$ python3 -q
>>> import numpy as np
>>> from numpy import linalg as LA
>>> np.set_printoptions(precision=3, suppress=True, linewidth=160, floatmode="fixed")
>>> feats = np.load("out1.npy")
>>> feats
array([[ 5, -7,  0,  0,  0,  0],
       [-5,  7,  0,  0,  0,  0],
       [ 4,  6,  0,  0,  0,  0],
       [ 0,  0,  5, -7,  0,  0],
       [ 0,  0, -5,  7,  0,  0],
       [ 0,  0,  4,  6,  0,  0],
       [ 0,  0,  0,  0,  5, -7],
       [ 0,  0,  0,  0, -5,  7],
       [ 0,  0,  0,  0,  4,  6]])
>>> other = np.c_[feats[:, :4] @ np.array([[5, 8, 7, 0], [9, 5, 6, 1], [8, 6, 5, 0], [4, 6, 0, 6]]), np.array([-2, 2, 5, -5, 0, -3, 0, 4, -4])]
>>> other
array([[-38,   5,  -7,  -7,  -2],
       [ 38,  -5,   7,   7,   2],
       [ 74,  62,  64,   6,   5],
       [ 12, -12,  25, -42,  -5],
       [-12,  12, -25,  42,   0],
       [ 56,  60,  20,  36,  -3],
       [  0,   0,   0,   0,   0],
       [  0,   0,   0,   0,   4],
       [  0,   0,   0,   0,  -4]])
>>> LA.lstsq(feats, other[:, 0])[0]
array([5.000, 9.000, 8.000, 4.000, 0.000, 0.000])
>>> LA.matrix_rank(np.c_[feats, other])
np.int64(7)
>>> LA.norm(LA.qr(feats)[0].T @ other, axis=0) ** 2 / ((other ** 2).sum(axis=0) + 1e-12)
array([1.000, 1.000, 1.000, 1.000, 0.793])
>>> LA.matrix_rank(other)
np.int64(5)
>>> other - other[0]
array([[  0,   0,   0,   0,   0],
       [ 76, -10,  14,  14,   4],
       [112,  57,  71,  13,   7],
       [ 50, -17,  32, -35,  -3],
       [ 26,   7, -18,  49,   2],
       [ 94,  55,  27,  43,  -1],
       [ 38,  -5,   7,   7,   2],
       [ 38,  -5,   7,   7,   6],
       [ 38,  -5,   7,   7,  -2]])
>>> LA.svd(other, compute_uv=False)
array([148.856,  80.804,  40.376,  11.470,   4.673])
>>> other.sum(axis=1)
array([-49,  49, 211, -22,  17, 169,   0,   4,  -4])
>>> other[9]
Traceback (most recent call last):
  File "<python-input-14>", line 1, in <module>
    other[9]
    ~~~~~^^^
IndexError: index 9 is out of bounds for axis 0 with size 9
>>> other.mean(axis=0)
array([14.444, 13.556,  9.333,  4.667, -0.333])
>>> round(float(LA.norm(other)), 3)
174.559
>>> np.abs(other).max()
np.int64(74)
>>> rng = np.random.default_rng(33956)
>>> labels = rng.permutation(6)
>>> other = feats[:, labels] * rng.choice([-1, 1], 6)
>>> other
array([[ 5,  0,  0,  0,  0,  7],
       [-5,  0,  0,  0,  0, -7],
       [ 4,  0,  0,  0,  0, -6],
       [ 0,  0,  7,  0,  5,  0],
       [ 0,  0, -7,  0, -5,  0],
       [ 0,  0, -6,  0,  4,  0],
       [ 0, -7,  0, -5,  0,  0],
       [ 0,  7,  0,  5,  0,  0],
       [ 0,  6,  0, -4,  0,  0]])
>>> U, _, Vt = LA.svd(feats.T @ other)
>>> labels
array([0, 5, 3, 4, 2, 1])
>>> np.round(LA.lstsq(feats, other)[0], 3) + 0
array([[ 1.000,  0.000,  0.000,  0.000,  0.000,  0.000],
       [ 0.000,  0.000,  0.000,  0.000,  0.000, -1.000],
       [ 0.000,  0.000,  0.000,  0.000,  1.000,  0.000],
       [ 0.000,  0.000, -1.000,  0.000,  0.000,  0.000],
       [ 0.000,  0.000,  0.000, -1.000,  0.000,  0.000],
       [ 0.000,  1.000,  0.000,  0.000,  0.000,  0.000]])
>>> other = np.array([[1.7], [0.9], [-0.9], [1.4], [-1.0], [-0.4], [1.4], [-0.5], [2.0]])
>>> cent = np.array([[-0.1, 0.3, -0.5, 1.1, -1.2, 0.5, 0.9]])
>>> E = other @ cent
>>> E
array([[-0.170,  0.510, -0.850,  1.870, -2.040,  0.850,  1.530],
       [-0.090,  0.270, -0.450,  0.990, -1.080,  0.450,  0.810],
       [ 0.090, -0.270,  0.450, -0.990,  1.080, -0.450, -0.810],
       [-0.140,  0.420, -0.700,  1.540, -1.680,  0.700,  1.260],
       [ 0.100, -0.300,  0.500, -1.100,  1.200, -0.500, -0.900],
       [ 0.040, -0.120,  0.200, -0.440,  0.480, -0.200, -0.360],
       [-0.140,  0.420, -0.700,  1.540, -1.680,  0.700,  1.260],
       [ 0.050, -0.150,  0.250, -0.550,  0.600, -0.250, -0.450],
       [-0.200,  0.600, -1.000,  2.200, -2.400,  1.000,  1.800]])
>>> # rank 1
>>> rk = LA.matrix_rank(E)
>>> rk
np.int64(1)
>>> null = LA.svd(E)[2][rk:].T
>>> [int(LA.matrix_rank(E[:i])) for i in range(1, len(E) + 1)]
[1, 1, 1, 1, 1, 1, 1, 1, 1]
>>> LA.matrix_rank(E.T @ E), LA.matrix_rank(E @ E.T)
(np.int64(1), np.int64(1))
>>> np.allclose(E @ null, 0)
True
>>> data = np.load("block17.npy")
>>> data
array([[  5.553,   7.249,   3.823,   9.265,  -1.275,   5.060,   2.302,   6.711],
       [ -3.094,  -2.552,   2.897, -10.625,   0.121,  -5.628, -19.233,  -3.767],
       [  4.371,  -7.472,   8.278,  11.632,  -6.003,   2.128,  -3.575,  -6.446],
       [  0.569,  -8.050,  -1.441,  -4.627,  11.721,   1.775,  -0.879,   3.116],
       [ -0.227, -27.395,   1.843,   7.435,  -8.318,   8.070,   6.250,   0.747],
       [ -2.939,  -6.852,  -2.355,   2.254,  -2.603,  -9.737,   3.610, -10.505],
       [ -0.168,   9.637,  -4.091,   3.782,   9.876,   5.173, -11.690,   1.168],
       [ -1.913,  -3.097,   3.877,  -6.838,  19.022,  -4.804,   7.738,  -3.309],
       [ -9.366,  -1.179,   3.964,   3.395,   5.047,   1.062,  -1.308,   0.861],
       [  7.502,  -0.922,   0.490,  -9.643,  -4.786,  10.904, -10.403,   3.165],
       [  9.636,  -3.223,   6.946,   4.969,   2.912,  -1.028,  10.681,  -3.379],
       [  6.359,  -1.251,   1.904,  11.736,  -6.076,   8.484,  -0.969,   5.163],
       [  2.218,  -6.877,   2.781,  11.003, -12.094, -10.211, -19.181,   7.987],
       [  0.437,   1.591,   4.460,  -4.769,  -0.251,  -7.280,  -0.080,  -3.348],
       [  3.371,  -2.962,   3.052,  -4.704,  -2.112,   5.234, -11.065,   2.963]])
>>> other = feats / np.sqrt((feats ** 2).mean(axis=1, keepdims=True))
>>> LA.norm(other, axis=1)
array([2.449, 2.449, 2.449, 2.449, 2.449, 2.449, 2.449, 2.449, 2.449])
>>> LA.matrix_rank(other) == LA.matrix_rank(feats)
np.True_
>>> LA.matrix_rank(feats - feats.mean(axis=1, keepdims=True))
np.int64(5)
>>> other[7]
array([ 0.000,  0.000,  0.000,  0.000, -1.424,  1.993])
>>> feats - feats.mean(axis=1, keepdims=True)
array([[ 5.333, -6.667,  0.333,  0.333,  0.333,  0.333],
       [-5.333,  6.667, -0.333, -0.333, -0.333, -0.333],
       [ 2.333,  4.333, -1.667, -1.667, -1.667, -1.667],
       [ 0.333,  0.333,  5.333, -6.667,  0.333,  0.333],
       [-0.333, -0.333, -5.333,  6.667, -0.333, -0.333],
       [-1.667, -1.667,  2.333,  4.333, -1.667, -1.667],
       [ 0.333,  0.333,  0.333,  0.333,  5.333, -6.667],
       [-0.333, -0.333, -0.333, -0.333, -5.333,  6.667],
       [-1.667, -1.667, -1.667, -1.667,  2.333,  4.333]])
>>> x = np.array([1, 0, 4, -5, 3, 5, 0, -2])
>>> rhs = data @ x
>>> np.round(LA.lstsq(data, rhs)[0], 3) + 0
array([ 1.000,  0.000,  4.000, -5.000,  3.000,  5.000,  0.000, -2.000])
>>> np.round(LA.pinv(data) @ data, 3) + 0
array([[1.000, 0.000, 0.000, 0.000, 0.000, 0.000, 0.000, 0.000],
       [0.000, 1.000, 0.000, 0.000, 0.000, 0.000, 0.000, 0.000],
       [0.000, 0.000, 1.000, 0.000, 0.000, 0.000, 0.000, 0.000],
       [0.000, 0.000, 0.000, 1.000, 0.000, 0.000, 0.000, 0.000],
       [0.000, 0.000, 0.000, 0.000, 1.000, 0.000, 0.000, 0.000],
       [0.000, 0.000, 0.000, 0.000, 0.000, 1.000, 0.000, 0.000],
       [0.000, 0.000, 0.000, 0.000, 0.000, 0.000, 1.000, 0.000],
       [0.000, 0.000, 0.000, 0.000, 0.000, 0.000, 0.000, 1.000]])
>>> np.round(LA.solve(data.T @ data, data.T @ rhs), 3) + 0
array([ 1.000,  0.000,  4.000, -5.000,  3.000,  5.000,  0.000, -2.000])
>>> rhs = rhs + 0.05 * rng.normal(size=15)
>>> rhs
array([ -17.438,   41.384,  -15.208,   55.750,  -16.111,  -59.056,   17.697,   87.461,    8.225,   91.458,   22.855,  -30.808, -144.988,   11.650,   53.000])
>>> beta, *_ = LA.lstsq(data, rhs)
>>> beta.round()
array([ 1.000, -0.000,  4.000, -5.000,  3.000,  5.000,  0.000, -2.000])
>>> round(float(LA.norm(rhs - data @ beta)), 3)
0.086
>>> [round(float(LA.norm(LA.solve(data.T @ data + lam * np.eye(8), data.T @ rhs))), 2) for lam in (0, 1, 10, 100)]
[8.94, 8.92, 8.7, 7.26]
